$ ipython --no-banner

In [1]: import numpy as np

In [2]: import numpy.linalg as la

In [3]: np.set_printoptions(precision=3, suppress=True, linewidth=140, sign=" ")

In [4]: def tidy(a):
   ...:     return np.round(a, 3) + 0
   ...: 

In [5]: M = np.load("dump.npy")

In [6]: M
Out[6]: 
array([[  0.,   2.,   4.,   5.],
       [  2.,   3.,   8.,  10.],
       [  4.,   8.,  15.,  20.],
       [  5.,  10.,  20.,  24.]])

In [7]: out = la.inv(M)

In [8]: np.allclose(out, M.T)
Out[8]: False

In [9]: tidy(M @ out)
Out[9]: 
array([[ 1.,  0.,  0.,  0.],
       [ 0.,  1.,  0.,  0.],
       [ 0.,  0.,  1.,  0.],
       [ 0.,  0.,  0.,  1.]])

In [10]: tidy(out)
Out[10]: 
array([[-0.978,  0.044,  0.089,  0.111],
       [ 0.044, -0.911,  0.178,  0.222],
       [ 0.089,  0.178, -0.644,  0.444],
       [ 0.111,  0.222,  0.444, -0.444]])

In [11]: tidy(la.det(M) * la.det(out))
Out[11]: np.float64(1.0)

In [12]: tidy(la.inv(out))
Out[12]: 
array([[  0.,   2.,   4.,   5.],
       [  2.,   3.,   8.,  10.],
       [  4.,   8.,  15.,  20.],
       [  5.,  10.,  20.,  24.]])

In [13]: tidy(la.det(M) * out)
Out[13]: 
array([[ 44.,  -2.,  -4.,  -5.],
       [ -2.,  41.,  -8., -10.],
       [ -4.,  -8.,  29., -20.],
       [ -5., -10., -20.,  20.]])

In [14]: tidy(la.cond(M))
Out[14]: np.float64(45.0)

In [15]: tidy(la.slogdet(M)[0])
Out[15]: np.float64(-1.0)

In [16]: out = np.array([[0, 3, 0], [3, 1, 1]])

In [17]: basis = np.kron(out, M)

In [18]: basis.shape
Out[18]: (8, 12)

In [19]: (M - M.T) / 2
Out[19]: 
array([[ 0.,  0.,  0.,  0.],
       [ 0.,  0.,  0.,  0.],
       [ 0.,  0.,  0.,  0.],
       [ 0.,  0.,  0.,  0.]])

In [20]: np.trace(M)
Out[20]: np.float64(42.0)

In [21]: M @ M
Out[21]: 
array([[   45.,    88.,   176.,   220.],
       [   88.,   177.,   352.,   440.],
       [  176.,   352.,   705.,   880.],
       [  220.,   440.,   880.,  1101.]])

In [22]: (M + M.T) / 2
Out[22]: 
array([[  0.,   2.,   4.,   5.],
       [  2.,   3.,   8.,  10.],
       [  4.,   8.,  15.,  20.],
       [  5.,  10.,  20.,  24.]])

In [23]: tidy(np.sort(np.abs(la.eigvals(M))))
Out[23]: array([  1.,   1.,   1.,  45.])

In [24]: np.allclose(M, M.T)
Out[24]: True
